$ python -q
>>> import numpy as np
>>> from numpy import linalg as LA
>>> np.set_printoptions(suppress=True, linewidth=200)
>>> rng = np.random.default_rng(513959)
>>> K = np.eye(5, dtype=int)[rng.permutation(5)] * np.array([-1, 1, -1, 2, -2])
>>> K
array([[ 0,  0,  0,  2,  0],
       [ 0,  1,  0,  0,  0],
       [ 0,  0, -1,  0,  0],
       [-1,  0,  0,  0,  0],
       [ 0,  0,  0,  0, -2]])
>>> other = K / LA.norm(K, axis=1, keepdims=True)
>>> cov = other @ other.T
>>> np.degrees(np.arccos(np.clip(cov[3, 2], -1, 1)))
np.float64(90.0)
>>> (np.abs(cov) > 0.9).astype(int)
array([[1, 0, 0, 0, 0],
       [0, 1, 0, 0, 0],
       [0, 0, 1, 0, 0],
       [0, 0, 0, 1, 0],
       [0, 0, 0, 0, 1]])
>>> np.round(LA.svd(K, compute_uv=False), 1)
array([2., 2., 1., 1., 1.])
>>> K.T @ K
array([[1, 0, 0, 0, 0],
       [0, 1, 0, 0, 0],
       [0, 0, 1, 0, 0],
       [0, 0, 0, 4, 0],
       [0, 0, 0, 0, 4]])
>>> np.round(LA.norm(K, axis=0), 1)
array([1., 1., 1., 2., 2.])
>>> cov = K.T @ K
>>> np.allclose(cov, cov.T)
True
>>> np.round(LA.svd(K, compute_uv=False) ** 2, 1)
array([4., 4., 1., 1., 1.])
>>> mat = np.array([[3, 0, 3, -4, -5, 5, 2, -4],
...     [0, -1, -1, 1, -5, -4, 2, 4],
...     [0, 0, -4, -3, 2, -4, 3, -5],
...     [0, 0, 0, 4, 3, 2, 5, -1],
...     [0, 0, 0, 0, -2, -5, -1, -1],
...     [0, 0, 0, 0, 0, 5, 1, 3],
...     [0, 0, 0, 0, 0, 0, -2, -3],
...     [0, 0, 0, 0, 0, 0, 0, -1]])
>>> mat
array([[ 3,  0,  3, -4, -5,  5,  2, -4],
       [ 0, -1, -1,  1, -5, -4,  2,  4],
       [ 0,  0, -4, -3,  2, -4,  3, -5],
       [ 0,  0,  0,  4,  3,  2,  5, -1],
       [ 0,  0,  0,  0, -2, -5, -1, -1],
       [ 0,  0,  0,  0,  0,  5,  1,  3],
       [ 0,  0,  0,  0,  0,  0, -2, -3],
       [ 0,  0,  0,  0,  0,  0,  0, -1]])
>>> q, V = LA.qr(mat[:, :6])[0], LA.qr(mat[:, 6:])[0]
>>> sv = LA.svd(q.T @ V, compute_uv=False)
>>> (sv > 0.9).sum()
np.int64(1)
>>> np.round(np.degrees(np.arccos(sv.clip(0, 1))), 1)
array([ 3.8, 29.7])
>>> sv.round(1)
array([1. , 0.9])
>>> t3 = np.stack([mat, 5 * mat, mat[::-1]])
>>> (t3 @ mat.T).shape
(3, 8, 8)
>>> np.einsum("bij,cij->bc", t3, t3)
array([[ 382, 1910, -128],
       [1910, 9550, -640],
       [-128, -640,  382]])
>>> other = mat / LA.norm(mat, axis=1, keepdims=True)
>>> cov = other @ other.T
>>> (cov - 2 * np.eye(8)).round(6).argmax(axis=1)
array([7, 4, 7, 5, 1, 3, 7, 6])
>>> np.argwhere(np.triu(np.abs(cov) > 0.95, 1))
array([], shape=(0, 2), dtype=int64)
>>> round(np.degrees(np.arccos(np.clip(cov[7, 4], -1, 1))), 1)
np.float64(79.7)
>>> cov.round(1) + 0
array([[ 1. , -0.2,  0. , -0.1, -0.2,  0.2,  0.2,  0.4],
       [-0.2,  1. , -0.1, -0.2,  0.5, -0.1, -0.6, -0.5],
       [ 0. , -0.1,  1. ,  0.1,  0.4, -0.6,  0.3,  0.6],
       [-0.1, -0.2,  0.1,  1. , -0.5,  0.3, -0.3,  0.1],
       [-0.2,  0.5,  0.4, -0.5,  1. , -0.9,  0.2,  0.2],
       [ 0.2, -0.1, -0.6,  0.3, -0.9,  1. , -0.5, -0.5],
       [ 0.2, -0.6,  0.3, -0.3,  0.2, -0.5,  1. ,  0.8],
       [ 0.4, -0.5,  0.6,  0.1,  0.2, -0.5,  0.8,  1. ]])
>>> cov[7].round(1)
array([ 0.4, -0.5,  0.6,  0.1,  0.2, -0.5,  0.8,  1. ])
>>> w1 = np.array([[3, 1, 1, 2, -2, 4],
...     [2, -2, 4, -3, 4, 0],
...     [-1, -1, 2, -5, 0, -1],
...     [0, -1, 1, -3, 2, 0],
...     [-2, 3, 4, 4, 2, 3],
...     [0, 2, 0, 2, -3, -5],
...     [1, 1, -5, 2, 3, -3],
...     [1, -3, -5, -1, -2, -2]])
>>> c = np.array([1, 1, -2, 2, -3, 3])
>>> hid = np.maximum(mat @ w1 + c, 0)
>>> np.round((hid > 0).mean(axis=0), 1)
array([0.5, 0.8, 0.4, 0.8, 0.4, 0.5])
>>> C = np.array([[1, 0, -3],
...     [-4, 4, -5],
...     [5, 3, 2],
...     [-1, 0, 0],
...     [-1, -2, 2],
...     [0, 1, -3]])
>>> hid @ C
array([[ -44,   56, -115],
       [  16,    0,  -48],
       [-139,   93, -160],
       [-111,   28,  -46],
       [  -4,   13,  -76],
       [ -18,   12,  -30],
       [  82,  116,  -39],
       [  -4,   30,  -29]])
>>> (hid @ C).round(6).argmax(axis=1)
array([1, 0, 1, 1, 1, 1, 1, 1])
>>> w1 @ C
array([[  4,  15, -28],
       [ 29,  -4,  20],
       [ 18,   1,  15],
       [ 10,  -5,  11],
       [  0,  23,  -6],
       [ -7,   9,  -1],
       [-33, -20,  -3],
       [ -9, -25,   4]])
>>> q, r_ = LA.qr(mat)
>>> q.T @ q
array([[1., 0., 0., 0., 0., 0., 0., 0.],
       [0., 1., 0., 0., 0., 0., 0., 0.],
       [0., 0., 1., 0., 0., 0., 0., 0.],
       [0., 0., 0., 1., 0., 0., 0., 0.],
       [0., 0., 0., 0., 1., 0., 0., 0.],
       [0., 0., 0., 0., 0., 1., 0., 0.],
       [0., 0., 0., 0., 0., 0., 1., 0.],
       [0., 0., 0., 0., 0., 0., 0., 1.]])
>>> abs(r_[0, 0]), round(float(LA.norm(mat[:, 0])), 1)
(np.float64(3.0), 3.0)
>>> np.trace(q @ q.T)
np.float64(8.0)
>>> np.allclose(r_.T @ r_, mat.T @ mat)
True
>>> r0 = np.array([1, -2, 0, 0, 0, 0, -2, -1, 0, -1]) + 0.5
>>> X = np.outer(r0, r0) / (r0 @ r0)
>>> X.round(1) + 0
array([[ 0.3, -0.3,  0.1,  0.1,  0.1,  0.1, -0.3, -0.1,  0.1, -0.1],
       [-0.3,  0.3, -0.1, -0.1, -0.1, -0.1,  0.3,  0.1, -0.1,  0.1],
       [ 0.1, -0.1,  0. ,  0. ,  0. ,  0. , -0.1,  0. ,  0. ,  0. ],
       [ 0.1, -0.1,  0. ,  0. ,  0. ,  0. , -0.1,  0. ,  0. ,  0. ],
       [ 0.1, -0.1,  0. ,  0. ,  0. ,  0. , -0.1,  0. ,  0. ,  0. ],
       [ 0.1, -0.1,  0. ,  0. ,  0. ,  0. , -0.1,  0. ,  0. ,  0. ],
       [-0.3,  0.3, -0.1, -0.1, -0.1, -0.1,  0.3,  0.1, -0.1,  0.1],
       [-0.1,  0.1,  0. ,  0. ,  0. ,  0. ,  0.1,  0. ,  0. ,  0. ],
       [ 0.1, -0.1,  0. ,  0. ,  0. ,  0. , -0.1,  0. ,  0. ,  0. ],
       [-0.1,  0.1,  0. ,  0. ,  0. ,  0. ,  0.1,  0. ,  0. ,  0. ]])
>>> # row 3 repeats row 2
>>> Uu, sv, Vh = LA.svd(X)
>>> sv.round(1) + 0
array([1., 0., 0., 0., 0., 0., 0., 0., 0., 0.])
>>> other = Uu[:, :1] @ np.diag(sv[:1]) @ Vh[:1]
>>> other.round(1) + 0
array([[ 0.3, -0.3,  0.1,  0.1,  0.1,  0.1, -0.3, -0.1,  0.1, -0.1],
       [-0.3,  0.3, -0.1, -0.1, -0.1, -0.1,  0.3,  0.1, -0.1,  0.1],
       [ 0.1, -0.1,  0. ,  0. ,  0. ,  0. , -0.1,  0. ,  0. ,  0. ],
       [ 0.1, -0.1,  0. ,  0. ,  0. ,  0. , -0.1,  0. ,  0. ,  0. ],
       [ 0.1, -0.1,  0. ,  0. ,  0. ,  0. , -0.1,  0. ,  0. ,  0. ],
       [ 0.1, -0.1,  0. ,  0. ,  0. ,  0. , -0.1,  0. ,  0. ,  0. ],
       [-0.3,  0.3, -0.1, -0.1, -0.1, -0.1,  0.3,  0.1, -0.1,  0.1],
       [-0.1,  0.1,  0. ,  0. ,  0. ,  0. ,  0.1,  0. ,  0. ,  0. ],
       [ 0.1, -0.1,  0. ,  0. ,  0. ,  0. , -0.1,  0. ,  0. ,  0. ],
       [-0.1,  0.1,  0. ,  0. ,  0. ,  0. ,  0.1,  0. ,  0. ,  0. ]])
>>> LA.matrix_rank(X, rtol=0.05)
np.int64(1)
>>> x = np.array([3, 3, -2, -1, -3, 1, 1, 3, -3, 2])
>>> (X @ x).argmax()
np.int64(1)
>>> np.round((X * x).sum(axis=1), 1)
array([-1.4,  1.4, -0.5, -0.5, -0.5, -0.5,  1.4,  0.5, -0.5,  0.5])
>>> np.round(X * x, 1) + 0
array([[ 0.8, -0.8, -0.2, -0.1, -0.3,  0.1, -0.3, -0.3, -0.3, -0.2],
       [-0.8,  0.8,  0.2,  0.1,  0.3, -0.1,  0.3,  0.3,  0.3,  0.2],
       [ 0.3, -0.3, -0.1,  0. , -0.1,  0. , -0.1, -0.1, -0.1, -0.1],
       [ 0.3, -0.3, -0.1,  0. , -0.1,  0. , -0.1, -0.1, -0.1, -0.1],
       [ 0.3, -0.3, -0.1,  0. , -0.1,  0. , -0.1, -0.1, -0.1, -0.1],
       [ 0.3, -0.3, -0.1,  0. , -0.1,  0. , -0.1, -0.1, -0.1, -0.1],
       [-0.8,  0.8,  0.2,  0.1,  0.3, -0.1,  0.3,  0.3,  0.3,  0.2],
       [-0.3,  0.3,  0.1,  0. ,  0.1,  0. ,  0.1,  0.1,  0.1,  0.1],
       [ 0.3, -0.3, -0.1,  0. , -0.1,  0. , -0.1, -0.1, -0.1, -0.1],
       [-0.3,  0.3,  0.1,  0. ,  0.1,  0. ,  0.1,  0.1,  0.1,  0.1]])
>>> np.round(np.einsum("ij,j->i", X, x), 1)
array([-1.4,  1.4, -0.5, -0.5, -0.5, -0.5,  1.4,  0.5, -0.5,  0.5])
>>> np.round(X @ np.ones(10), 1) + 0
array([0., 0., 0., 0., 0., 0., 0., 0., 0., 0.])
>>> LA.norm(X @ x) <= LA.norm(X, 2) * LA.norm(x) + 1e-9
np.True_
>>> np.round(X @ x, 1)
array([-1.4,  1.4, -0.5, -0.5, -0.5, -0.5,  1.4,  0.5, -0.5,  0.5])
>>> evals, V = LA.eigvalsh(X)
Traceback (most recent call last):
  File "<python-input-63>", line 1, in <module>
    evals, V = LA.eigvalsh(X)
    ^^^^^^^^
ValueError: too many values to unpack (expected 2)
>>> evals, V = LA.eigh(X)
>>> (evals > 1e-8).sum(), (evals < -1e-8).sum()
(np.int64(1), np.int64(0))
>>> np.round(V.T @ V, 1) + 0
array([[1., 0., 0., 0., 0., 0., 0., 0., 0., 0.],
       [0., 1., 0., 0., 0., 0., 0., 0., 0., 0.],
       [0., 0., 1., 0., 0., 0., 0., 0., 0., 0.],
       [0., 0., 0., 1., 0., 0., 0., 0., 0., 0.],
       [0., 0., 0., 0., 1., 0., 0., 0., 0., 0.],
       [0., 0., 0., 0., 0., 1., 0., 0., 0., 0.],
       [0., 0., 0., 0., 0., 0., 1., 0., 0., 0.],
       [0., 0., 0., 0., 0., 0., 0., 1., 0., 0.],
       [0., 0., 0., 0., 0., 0., 0., 0., 1., 0.],
       [0., 0., 0., 0., 0., 0., 0., 0., 0., 1.]])
>>> np.round(V.T @ X @ V, 1) + 0
array([[0., 0., 0., 0., 0., 0., 0., 0., 0., 0.],
       [0., 0., 0., 0., 0., 0., 0., 0., 0., 0.],
       [0., 0., 0., 0., 0., 0., 0., 0., 0., 0.],
       [0., 0., 0., 0., 0., 0., 0., 0., 0., 0.],
       [0., 0., 0., 0., 0., 0., 0., 0., 0., 0.],
       [0., 0., 0., 0., 0., 0., 0., 0., 0., 0.],
       [0., 0., 0., 0., 0., 0., 0., 0., 0., 0.],
       [0., 0., 0., 0., 0., 0., 0., 0., 0., 0.],
       [0., 0., 0., 0., 0., 0., 0., 0., 0., 0.],
       [0., 0., 0., 0., 0., 0., 0., 0., 0., 1.]])
>>> np.round(LA.svd(X, compute_uv=False), 1) + 0
array([1., 0., 0., 0., 0., 0., 0., 0., 0., 0.])
>>> np.round(evals.sum(), 1), np.trace(X)
(np.float64(1.0), np.float64(1.0))
>>> np.abs(V[:, -1]).round(6).argmax()
np.int64(0)
>>> np.round(LA.eigvalsh(X @ X), 1) + 0
array([0., 0., 0., 0., 0., 0., 0., 0., 0., 1.])
>>> np.round(np.abs(V[:, -1]), 1)
array([0.5, 0.5, 0.2, 0.2, 0.2, 0.2, 0.5, 0.2, 0.2, 0.2])
>>> F = np.loadtxt("m.csv", delimiter=",")
>>> F.round(1)
array([[ 1. ,  0. ,  0. ,  0. ,  0. ,  0. ,  0. ,  0. ,  0. ],
       [ 0. ,  1. ,  0. ,  0. ,  0. ,  0. ,  0. ,  0. ,  0. ],
       [ 0. ,  0. ,  1. ,  0. ,  0. ,  0. ,  0. ,  0. ,  0. ],
       [ 0. ,  0. ,  0. ,  1. ,  0. ,  0. ,  0. ,  0. ,  0. ],
       [ 0. ,  0. ,  0. ,  0. ,  1. ,  0. ,  0. ,  0. ,  0. ],
       [ 0. ,  0. ,  0. ,  0. ,  0. ,  0.9,  0. ,  0. ,  0.5],
       [ 0. ,  0. ,  0. ,  0. ,  0. ,  0. ,  1. ,  0. ,  0. ],
       [ 0. ,  0. ,  0. ,  0. ,  0. ,  0. ,  0. ,  1. ,  0. ],
       [ 0. ,  0. ,  0. ,  0. ,  0. , -0.5,  0. ,  0. ,  0.9]])
>>> # 8 blocks once reordered
>>> F.shape
(9, 9)
>>> np.round(F.sum(axis=1), 1)
array([1. , 1. , 1. , 1. , 1. , 1.4, 1. , 1. , 0.4])
>>> LA.matrix_rank(F)
np.int64(9)
>>> np.round(F.sum(axis=0), 1)
array([1. , 1. , 1. , 1. , 1. , 0.4, 1. , 1. , 1.4])
>>> np.round(F.mean(axis=0), 1) + 0
array([0.1, 0.1, 0.1, 0.1, 0.1, 0. , 0.1, 0.1, 0.2])
>>> x = np.array([-1, 2, 2, 2, 1, 2, 1, 1, 2])
>>> target = F @ x
>>> target.round(1)
array([-1. ,  2. ,  2. ,  2. ,  1. ,  2.7,  1. ,  1. ,  0.7])
>>> np.round(LA.solve(F, F[:, 4]), 1)
array([0., 0., 0., 0., 1., 0., 0., 0., 0.])
>>> np.round(LA.solve(F, target + F[:, 6]), 1)
array([-1.,  2.,  2.,  2.,  1.,  2.,  2.,  1.,  2.])
>>> np.round(LA.solve(F, -2 * target), 1)
array([ 2., -4., -4., -4., -2., -4., -2., -2., -4.])
>>> q, r_ = LA.qr(F)
>>> np.allclose(r_.T @ r_, F.T @ F)
True
>>> np.round(q @ r_, 1)
array([[ 1. ,  0. ,  0. ,  0. ,  0. ,  0. ,  0. ,  0. ,  0. ],
       [ 0. ,  1. ,  0. ,  0. ,  0. ,  0. ,  0. ,  0. ,  0. ],
       [ 0. ,  0. ,  1. ,  0. ,  0. ,  0. ,  0. ,  0. ,  0. ],
       [ 0. ,  0. ,  0. ,  1. ,  0. ,  0. ,  0. ,  0. ,  0. ],
       [ 0. ,  0. ,  0. ,  0. ,  1. ,  0. ,  0. ,  0. ,  0. ],
       [ 0. ,  0. ,  0. ,  0. ,  0. ,  0.9,  0. ,  0. ,  0.5],
       [ 0. ,  0. ,  0. ,  0. ,  0. ,  0. ,  1. ,  0. ,  0. ],
       [ 0. ,  0. ,  0. ,  0. ,  0. ,  0. ,  0. ,  1. ,  0. ],
       [ 0. ,  0. ,  0. ,  0. ,  0. , -0.5,  0. ,  0. ,  0.9]])
>>> r_.round(1) + 0
array([[ 1.,  0.,  0.,  0.,  0.,  0.,  0.,  0.,  0.],
       [ 0.,  1.,  0.,  0.,  0.,  0.,  0.,  0.,  0.],
       [ 0.,  0.,  1.,  0.,  0.,  0.,  0.,  0.,  0.],
       [ 0.,  0.,  0.,  1.,  0.,  0.,  0.,  0.,  0.],
       [ 0.,  0.,  0.,  0.,  1.,  0.,  0.,  0.,  0.],
       [ 0.,  0.,  0.,  0.,  0., -1.,  0.,  0.,  0.],
       [ 0.,  0.,  0.,  0.,  0.,  0.,  1.,  0.,  0.],
       [ 0.,  0.,  0.,  0.,  0.,  0.,  0.,  1.,  0.],
       [ 0.,  0.,  0.,  0.,  0.,  0.,  0.,  0.,  1.]])
>>> np.abs(np.diag(r_))
array([1., 1., 1., 1., 1., 1., 1., 1., 1.])
>>> arr = np.load("case2.npy")
>>> arr
array([[ 40.6,  18.9,  20.8,  58.3,  41.9, -20.3, -39.9, -58.7, -20.9,  41.1],
       [ 40.3,  19. ,  20.8,  60.1,  39.8, -20. , -40. , -59.8, -19.8,  39.7],
       [ 40.8,  19.3,  20.5,  58.9,  38.9, -20.8, -39. , -60. , -18.4,  40.9],
       [ 41.2,  19.1,  20.7,  60.1,  41.5, -21.7, -39.1, -59. , -20.7,  39.3],
       [ 37.2,  21.5,  20.1,  60. ,  39.5, -20.9, -40.8, -57.1, -19.7,  41.7],
       [ 39.5,  21.2,  19.4,  58.8,  39.3, -19.9, -40.3, -60.7, -20.5,  39.4],
       [ 41.7,  19.4,  20.8,  59.1,  38.7, -19.8, -41.1, -61.2, -18.1,  40.2],
       [ 39.3,  20.2,  18.9,  60.2,  40.4, -18.4, -39.9, -60.8, -21.5,  37.1],
       [ 38.6,  20.3,  20.4,  60.8,  39.1, -19.5, -39.6, -60.5, -19.3,  39.2],
       [ 38.9,  21.9,  19.2,  59.4,  37.5, -19.2, -40.6, -59.9, -22.6,  39. ],
       [ 40.2,  19.1,  18.7,  60.6,  40.4, -18.2, -40.2, -58.7, -21.9,  41. ],
       [ 38.9,  20.6,  20. ,  58.9,  40.2, -20.4, -40.5, -61.2, -19.6,  39.9],
       [ 39.4,  20.2,  19.1,  59.2,  40.3, -20. , -40.9, -57.7, -19.5,  39. ],
       [ 40.4,  20.8,  20.8,  58.7,  38.1, -19.4, -39. , -59.3, -22.5,  40.8],
       [ 41.8,  20.7,  19.9,  60.1,  39.6, -19.1, -39.6, -61.9, -20.2,  39.9],
       [ 40.8,  19.8,  20.5,  60. ,  40.1, -20. , -41.3, -58.7, -20.6,  39.8],
       [ 39.2,  18.1,  17.4,  61.1,  38.9, -21.2, -39.1, -61.7, -20.3,  40.5],
       [ 39. ,  20.3,  19.7,  59.9,  39.9, -18.5, -40.5, -58.7, -18.9,  40.6],
       [ 40.4,  20.7,  19.8,  60.6,  39. , -19. , -40.6, -60.5, -19. ,  40.1]])
>>> other = np.c_[arr[:, :7] @ np.array([[2, 5, -3, -5, 3, -3, 3],
...     [-2, 2, 2, 0, -1, -5, 2],
...     [-2, 4, -1, -4, -4, 4, 2],
...     [0, 3, 3, 1, 3, 3, -5],
...     [5, -4, 2, -5, 0, -3, -1],
...     [3, 4, 2, 2, -2, -3, -4],
...     [-3, -2, -4, 4, -4, 1, -3]]), np.array([1, 3, -2, 0, 3, -3, -3, 3, -1, -2, 0, 1, -3, -2, -3, 3, 3, 1, 1])]
>>> other.round(1)
array([[ 270.1,  329.9,  272.9, -637.6,  394.8,  -62.9,   68.7,    1. ],
       [ 260. ,  343.8,  276.2, -623.6,  399. ,  -51.8,   60.2,    3. ],
       [ 251.1,  340.5,  264.6, -619.2,  395.4,  -53.5,   68.8,   -2. ],
       [ 262.5,  332.7,  270.2, -636. ,  401.8,  -54.5,   65.3,    0. ],
       [ 248.4,  329.4,  291.7, -608.9,  394.7,  -55.3,   61.3,    3. ],
       [ 255.5,  337.7,  280.9, -613.8,  397.1,  -69. ,   66.9,   -3. ],
       [ 260.4,  356. ,  272.4, -630.1,  403.8,  -59.4,   73.8,   -3. ],
       [ 266.9,  337.7,  287.8, -610.3,  399.1,  -68.6,   48. ,    3. ],
       [ 251.6,  342.4,  284.4, -606.7,  393.7,  -51.7,   50.9,   -1. ],
       [ 247.3,  347.7,  285.1, -600.2,  397. ,  -66.7,   63. ,   -2. ],
       [ 272.8,  341.8,  285.9, -614.4,  405.7,  -66.3,   46.2,    0. ],
       [ 257.9,  331. ,  282.8, -619.4,  395.6,  -62.9,   66.3,    1. ],
       [ 264.4,  332. ,  284.9, -619.3,  402.8,  -67. ,   63.2,   -3. ],
       [ 246.9,  350.9,  269.1, -611.8,  388.1,  -61. ,   67.4,   -2. ],
       [ 261.9,  354.7,  275.8, -623.1,  402. ,  -70.1,   61.7,   -3. ],
       [ 265.4,  347.8,  282.1, -631.7,  405.8,  -61. ,   66.8,    3. ],
       [ 255.6,  322.9,  276.3, -597.8,  412. ,  -47.4,   46.3,    3. ],
       [ 263.5,  341.5,  288.4, -612.4,  396.6,  -64.7,   53.1,    1. ],
       [ 259.6,  353.6,  284.6, -616. ,  403.5,  -64.3,   58. ,    1. ]])
>>> LA.matrix_rank(np.c_[arr, other])
np.int64(11)
>>> LA.matrix_rank(other)
np.int64(8)
>>> np.round(LA.lstsq(arr, other[:, 0])[0], 1) + 0
array([ 2., -2., -2.,  0.,  5.,  3., -3.,  0.,  0.,  0.])
